>>> import numpy as np
>>> np.set_printoptions(precision=3, suppress=True, linewidth=120, sign=" ")
>>> K = np.loadtxt("sample8.csv", delimiter=",")
>>> K
array([[  1.,  -3.,   9., -27.],
       [  1.,  -2.,   4.,  -8.],
       [  1.,  -1.,   1.,  -1.],
       [  1.,   0.,   0.,   0.],
       [  1.,   1.,   1.,   1.]])
>>> round(np.linalg.norm(K[3] - K[0]), 3)
np.float64(28.618)
>>> np.round(np.linalg.norm(K) ** 2 / np.linalg.norm(K, 2) ** 2, 3)
np.float64(1.01)
>>> round(np.linalg.norm(K, 2), 3)
np.float64(30.076)
>>> np.linalg.norm(K, axis=1)
array([ 28.636,   9.22 ,   2.   ,   1.   ,   2.   ])
>>> round(float(np.linalg.norm(K[3], 1)), 3), np.round(np.linalg.norm(K[3], np.inf), 3)
(1.0, np.float64(1.0))
>>> P = K @ np.linalg.solve(K.T @ K, K.T)
>>> np.diag(P)
array([ 0.986,  0.771,  0.486,  0.771,  0.986])
>>> np.round(np.linalg.eigvalsh(P), 3) + 0
array([ 0.,  1.,  1.,  1.,  1.])
>>> np.allclose(P @ P, P)
True
>>> other = K[0, 0] * K[1:] - np.outer(K[1:, 0], K[0])
>>> other
array([[ 0.,  1., -5., 19.],
       [ 0.,  2., -8., 26.],
       [ 0.,  3., -9., 27.],
       [ 0.,  4., -8., 28.]])
>>> np.linalg.matrix_rank(other), np.linalg.matrix_rank(K)
(np.int64(3), np.int64(4))
>>> K[:, 0] / K[0, 0]
array([ 1.,  1.,  1.,  1.,  1.])
>>> W0 = np.load("x.npy")
>>> W0
array([[  9,   9,  -3,   3,   0,  -3,   9,   0,   0,   9,   0,   9],
       [-12, -12,   4,  -4,   0,   4, -12,   0,   0, -12,   0, -12],
       [ 24,  24,  -8,   8,   0,  -8,  24,   0,   0,  24,   0,  24],
       [ 24,  24,  -8,   8,   0,  -8,  24,   0,   0,  24,   0,  24],
       [-15, -15,   5,  -5,   0,   5, -15,   0,   0, -15,   0, -15],
       [-12, -12,   4,  -4,   0,   4, -12,   0,   0, -12,   0, -12],
       [ 27,  27,  -9,   9,   0,  -9,  27,   0,   0,  27,   0,  27],
       [ 27,  27,  -9,   9,   0,  -9,  27,   0,   0,  27,   0,  27],
       [-15, -15,   5,  -5,   0,   5, -15,   0,   0, -15,   0, -15]])
>>> # column 1 repeats column 0
>>> U, s, Vh = np.linalg.svd(W0)
>>> vecs = Vh[:(s > 1e-8).sum()]
>>> rng = np.random.default_rng(304121)
>>> vec = W0[6] + -1 * W0[5] + rng.integers(2) * np.eye(12)[4]
>>> vec
array([ 39.,  39., -13.,  13.,   1., -13.,  39.,   0.,   0.,  39.,   0.,  39.])
>>> np.allclose(vecs.T @ vecs @ vec, vec)
False
>>> np.linalg.matrix_rank(np.vstack([W0, vec]))
np.int64(2)
>>> vecs.T @ vecs
array([[ 0.187,  0.187, -0.062,  0.062,  0.   , -0.062,  0.187,  0.   ,  0.   ,  0.187,  0.   ,  0.187],
       [ 0.187,  0.187, -0.062,  0.062,  0.   , -0.062,  0.187,  0.   ,  0.   ,  0.187,  0.   ,  0.187],
       [-0.062, -0.062,  0.021, -0.021,  0.   ,  0.021, -0.062,  0.   ,  0.   , -0.062,  0.   , -0.062],
       [ 0.062,  0.062, -0.021,  0.021,  0.   , -0.021,  0.062,  0.   ,  0.   ,  0.062,  0.   ,  0.062],
       [ 0.   ,  0.   ,  0.   ,  0.   ,  0.   ,  0.   ,  0.   ,  0.   ,  0.   ,  0.   ,  0.   ,  0.   ],
       [-0.062, -0.062,  0.021, -0.021,  0.   ,  0.021, -0.062,  0.   ,  0.   , -0.062,  0.   , -0.062],
       [ 0.187,  0.187, -0.062,  0.062,  0.   , -0.062,  0.187,  0.   ,  0.   ,  0.187,  0.   ,  0.187],
       [ 0.   ,  0.   ,  0.   ,  0.   ,  0.   ,  0.   ,  0.   ,  0.   ,  0.   ,  0.   ,  0.   ,  0.   ],
       [ 0.   ,  0.   ,  0.   ,  0.   ,  0.   ,  0.   ,  0.   ,  0.   ,  0.   ,  0.   ,  0.   ,  0.   ],
       [ 0.187,  0.187, -0.062,  0.062,  0.   , -0.062,  0.187,  0.   ,  0.   ,  0.187,  0.   ,  0.187],
       [ 0.   ,  0.   ,  0.   ,  0.   ,  0.   ,  0.   ,  0.   ,  0.   ,  0.   ,  0.   ,  0.   ,  0.   ],
       [ 0.187,  0.187, -0.062,  0.062,  0.   , -0.062,  0.187,  0.   ,  0.   ,  0.187,  0.   ,  0.187]])
>>> W0 @ np.linalg.pinv(W0) @ W0
array([[  9.,   9.,  -3.,   3.,   0.,  -3.,   9.,   0.,   0.,   9.,   0.,   9.],
       [-12., -12.,   4.,  -4.,   0.,   4., -12.,   0.,   0., -12.,   0., -12.],
       [ 24.,  24.,  -8.,   8.,   0.,  -8.,  24.,   0.,   0.,  24.,   0.,  24.],
       [ 24.,  24.,  -8.,   8.,   0.,  -8.,  24.,   0.,   0.,  24.,   0.,  24.],
       [-15., -15.,   5.,  -5.,   0.,   5., -15.,   0.,   0., -15.,   0., -15.],
       [-12., -12.,   4.,  -4.,   0.,   4., -12.,   0.,   0., -12.,   0., -12.],
       [ 27.,  27.,  -9.,   9.,   0.,  -9.,  27.,   0.,   0.,  27.,   0.,  27.],
       [ 27.,  27.,  -9.,   9.,   0.,  -9.,  27.,   0.,   0.,  27.,   0.,  27.],
       [-15., -15.,   5.,  -5.,   0.,   5., -15.,   0.,   0., -15.,   0., -15.]])
>>> other = W0[0, 0] * W0[1:] - np.outer(W0[1:, 0], W0[0])
>>> other
array([[ 0,  0,  0,  0,  0,  0,  0,  0,  0,  0,  0,  0],
       [ 0,  0,  0,  0,  0,  0,  0,  0,  0,  0,  0,  0],
       [ 0,  0,  0,  0,  0,  0,  0,  0,  0,  0,  0,  0],
       [ 0,  0,  0,  0,  0,  0,  0,  0,  0,  0,  0,  0],
       [ 0,  0,  0,  0,  0,  0,  0,  0,  0,  0,  0,  0],
       [ 0,  0,  0,  0,  0,  0,  0,  0,  0,  0,  0,  0],
       [ 0,  0,  0,  0,  0,  0,  0,  0,  0,  0,  0,  0],
       [ 0,  0,  0,  0,  0,  0,  0,  0,  0,  0,  0,  0]])
>>> W0[:, 0] / W0[0, 0]
array([ 1.   , -1.333,  2.667,  2.667, -1.667, -1.333,  3.   ,  3.   , -1.667])
>>> np.flatnonzero(~other.round(6).any(axis=1))
array([ 0,  1,  2,  3,  4,  5,  6,  7])
>>> np.linalg.matrix_rank(other), np.linalg.matrix_rank(W0)
(np.int64(0), np.int64(1))
>>> round(np.linalg.norm(W0[5] - W0[8]), 3)
np.float64(6.928)
>>> np.round(np.linalg.norm(W0[5], 1), 3), round(np.linalg.norm(W0[5], np.inf), 3)
(np.float64(72.0), np.float64(12.0))
>>> np.linalg.norm(W0, axis=1)
array([ 20.785,  27.713,  55.426,  55.426,  34.641,  27.713,  62.354,  62.354,  34.641])
>>> np.round(np.linalg.norm(W0) ** 2 / np.linalg.norm(W0, 2) ** 2, 3)
np.float64(1.0)
>>> np.round(np.linalg.norm(W0, 1), 3), round(np.linalg.norm(W0, np.inf), 3)
(np.float64(165.0), np.float64(162.0))
>>> np.round(np.linalg.norm(W0, 2), 3)
np.float64(135.233)
>>> r0, v = W0[0], W0[7]
>>> r0 @ r0
np.int64(432)
>>> pr = (r0 @ v) / (r0 @ r0) * r0
>>> (v - pr) @ r0
np.float64(0.0)
>>> pr
array([27., 27., -9.,  9.,  0., -9., 27.,  0.,  0., 27.,  0., 27.])
>>> q, _ = np.linalg.qr(np.array([[1.6, 0.2, -1.0, -1.1, 0.5],
...     [-0.8, -1.1, 1.2, 0.0, -0.2],
...     [0.2, -0.2, -1.7, -0.7, 0.2],
...     [-0.2, 0.1, -1.4, 1.0, -1.6],
...     [1.1, 0.0, 0.5, -0.8, 1.3]]))
>>> evals = np.array([0, -2, -1, 2, 2])
>>> m1 = q @ np.diag(evals) @ q.T
>>> m1
array([[ 0.601, -0.135, -0.733, -0.028, -0.844],
       [-0.135, -1.477, -0.704,  0.551, -0.649],
       [-0.733, -0.704,  0.094, -1.08 ,  0.34 ],
       [-0.028,  0.551, -1.08 ,  0.943,  0.809],
       [-0.844, -0.649,  0.34 ,  0.809,  0.84 ]])
>>> np.abs(np.diag(np.linalg.qr(m1)[1])) > 1e-9
array([ True,  True,  True,  True, False])
>>> np.unique(m1.round(6), axis=0).shape
(5, 5)
>>> np.round(np.trace(np.linalg.pinv(m1) @ m1), 3)
np.float64(4.0)
>>> evals, vecs = np.linalg.eigh(m1)
>>> round(evals.sum(), 3), np.round(np.trace(m1), 3)
(np.float64(1.0), np.float64(1.0))
>>> np.round(vecs.T @ m1 @ vecs, 3) + 0
array([[-2.,  0.,  0.,  0.,  0.],
       [ 0., -1.,  0.,  0.,  0.],
       [ 0.,  0.,  0.,  0.,  0.],
       [ 0.,  0.,  0.,  2.,  0.],
       [ 0.,  0.,  0.,  0.,  2.]])
>>> np.linalg.eigvalsh(m1 + 3 * np.eye(5))
array([ 1.,  2.,  3.,  5.,  5.])
>>> np.round(np.linalg.eigvalsh(m1 @ m1), 3) + 0
array([ 0.,  1.,  4.,  4.,  4.])
>>> np.round(np.linalg.svd(m1, compute_uv=False), 3) + 0
array([ 2.,  2.,  2.,  1.,  0.])
>>> np.unique(evals.round(6) + 0, return_counts=True)[1]
array([ 1,  1,  1,  2])
>>> (evals > 1e-8).sum(), (evals < -1e-8).sum()
(np.int64(2), np.int64(2))
>>> np.round(vecs.T @ vecs, 3) + 0
array([[ 1.,  0.,  0.,  0.,  0.],
       [ 0.,  1.,  0.,  0.,  0.],
       [ 0.,  0.,  1.,  0.,  0.],
       [ 0.,  0.,  0.,  1.,  0.],
       [ 0.,  0.,  0.,  0.,  1.]])
>>> U, s, Vh = np.linalg.svd(m1)
>>> vecs = Vh[:(s > 1e-8).sum()]
>>> vec = m1[4] + 5 * m1[3] + rng.integers(2) * np.eye(5)[4]
>>> vec
array([-0.983,  2.106, -5.061,  5.522,  4.886])
>>> round(float(np.linalg.norm(vec - vecs.T @ vecs @ vec)), 3)
0.0
>>> vecs.T @ vecs
array([[ 0.43 ,  0.285, -0.071,  0.071, -0.392],
       [ 0.285,  0.857,  0.036, -0.036,  0.196],
       [-0.071,  0.036,  0.991,  0.009, -0.049],
       [ 0.071, -0.036,  0.009,  0.991,  0.049],
       [-0.392,  0.196, -0.049,  0.049,  0.731]])
>>> np.diag(vecs.T @ vecs)
array([ 0.43 ,  0.857,  0.991,  0.991,  0.731])
>>> np.linalg.matrix_rank(np.vstack([m1, vec]))
np.int64(4)
>>> np.allclose(vecs.T @ vecs @ vec, vec)
True
>>> t3 = np.stack([m1, 2 * m1, m1[::-1]])
>>> np.linalg.matrix_rank(t3)
array([ 4,  4,  4])
>>> np.round(np.linalg.det(t3), 3) + 0
array([ 0.,  0.,  0.])
>>> np.linalg.matrix_rank(t3.reshape(3, -1))
np.int64(2)
>>> (t3 @ m1.T).shape
(3, 5, 5)
>>> np.round(np.linalg.eigvalsh(m1).min(), 3)
np.float64(-2.0)
>>> mat = np.load("case13.npy")
>>> mat
array([[ 25,  12,  15,  19],
       [ 12,  16,  10,   6],
       [ 15,  10,  28,  19],
       [ 19,   6,  19,  26]])
>>> r0 = np.array([-2, 2, 1])
>>> np.correlate(mat[2], mat[0], "full")
array([  285,   415,   862,  1276,   871,   928,   475])
>>> np.array([np.convolve(row, r0, "same") for row in mat])
array([[ 26,  19,   4,  53],
       [ -8,  24,  24,  22],
       [ 10, -21,  28,  66],
       [ 26,  -7,  -8,  71]])
>>> np.cross(mat[2, :3], mat[0, :3])
array([-186,  475,  -70])
>>> vec = np.array([-1, 1, -2, 3])
>>> h = np.maximum(mat @ vec, 0)
>>> np.maximum(mat @ (3 * vec), 0)
array([ 42,   6,   0,  81])
>>> mat.T @ h
array([ 887,  362,  743,  980])
>>> np.tanh(mat @ vec)
array([ 1.   ,  0.964, -0.999,  1.   ])
>>> evals, vecs = np.linalg.eigh(mat)
>>> vec = np.array([3, -3, -5, -1])
>>> vecs * np.maximum(evals, 0) @ vecs.T
array([[ 25.,  12.,  15.,  19.],
       [ 12.,  16.,  10.,   6.],
       [ 15.,  10.,  28.,  19.],
       [ 19.,   6.,  19.,  26.]])
>>> np.abs(mat).sum(axis=1).max(), round(float(np.abs(evals).max()), 3)
(np.int64(72), 66.822)
>>> vecs * np.abs(evals) @ vecs.T
array([[ 25.,  12.,  15.,  19.],
       [ 12.,  16.,  10.,   6.],
       [ 15.,  10.,  28.,  19.],
       [ 19.,   6.,  19.,  26.]])
>>> other = mat / np.sqrt((mat ** 2).mean(axis=1, keepdims=True))
>>> mat - mat.mean(axis=1, keepdims=True)
array([[  7.25,  -5.75,  -2.75,   1.25],
       [  1.  ,   5.  ,  -1.  ,  -5.  ],
       [ -3.  ,  -8.  ,  10.  ,   1.  ],
       [  1.5 , -11.5 ,   1.5 ,   8.5 ]])
>>> np.linalg.matrix_rank(mat - mat.mean(axis=1, keepdims=True))
np.int64(3)
>>> np.linalg.norm(other, axis=1)
array([ 2.,  2.,  2.,  2.])
>>> data = np.loadtxt("w.csv", delimiter=",")
>>> data
array([[ 2., -2.,  1.,  0.,  2.,  2.,  3.],
       [ 1.,  2.,  0.,  1.,  1.,  3.,  0.],
       [ 0.,  0., -1., -2.,  3.,  9., -6.],
       [ 0.,  0.,  0.,  6., -4., -8., -6.],
       [ 0.,  0., -7., -3., -4.,  0.,  6.],
       [ 0.,  0.,  2., -9., -3., -4.,  9.],
       [ 0.,  0., -4., -7., -5., -8.,  4.]])
>>> (data - data.T) / 2
array([[ 0. , -1.5,  0.5,  0. ,  1. ,  1. ,  1.5],
       [ 1.5,  0. ,  0. ,  0.5,  0.5,  1.5,  0. ],
       [-0.5,  0. ,  0. , -1. ,  5. ,  3.5, -1. ],
       [ 0. , -0.5,  1. ,  0. , -0.5,  0.5,  0.5],
       [-1. , -0.5, -5. ,  0.5,  0. ,  1.5,  5.5],
       [-1. , -1.5, -3.5, -0.5, -1.5,  0. ,  8.5],
       [-1.5,  0. ,  1. , -0.5, -5.5, -8.5,  0. ]])
>>> np.round(np.abs(np.linalg.eigvals(data)).max(), 3)
np.float64(10.213)
>>> (data + data.T) / 2
array([[ 2. , -0.5,  0.5,  0. ,  1. ,  1. ,  1.5],
       [-0.5,  2. ,  0. ,  0.5,  0.5,  1.5,  0. ],
       [ 0.5,  0. , -1. , -1. , -2. ,  5.5, -5. ],
       [ 0. ,  0.5, -1. ,  6. , -3.5, -8.5, -6.5],
       [ 1. ,  0.5, -2. , -3.5, -4. , -1.5,  0.5],
       [ 1. ,  1.5,  5.5, -8.5, -1.5, -4. ,  0.5],
       [ 1.5,  0. , -5. , -6.5,  0.5,  0.5,  4. ]])
>>> assert data == data.T
Traceback (most recent call last):
  File "<python-input-101>", line 1, in <module>
    assert data == data.T
           ^^^^^^^^^^^^^^
ValueError: The truth value of an array with more than one element is ambiguous. Use a.any() or a.all()
>>> np.allclose(data, data.T)
False
>>> data @ data
array([[   2.,   -8.,  -21.,  -49.,  -24.,  -25.,   42.],
       [   4.,    2.,    0.,  -22.,  -13.,  -12.,   30.],
       [   0.,    0.,   22.,  -58.,   -4.,   19.,   93.],
       [   0.,    0.,   36.,  162.,   46.,   32., -156.],
       [   0.,    0.,   11.,  -34.,  -23.,  -87.,   60.],
       [   0.,    0.,  -25.,  -76.,   21.,   34.,   24.],
       [   0.,    0.,    7.,   25.,   40.,   20.,  -20.]])
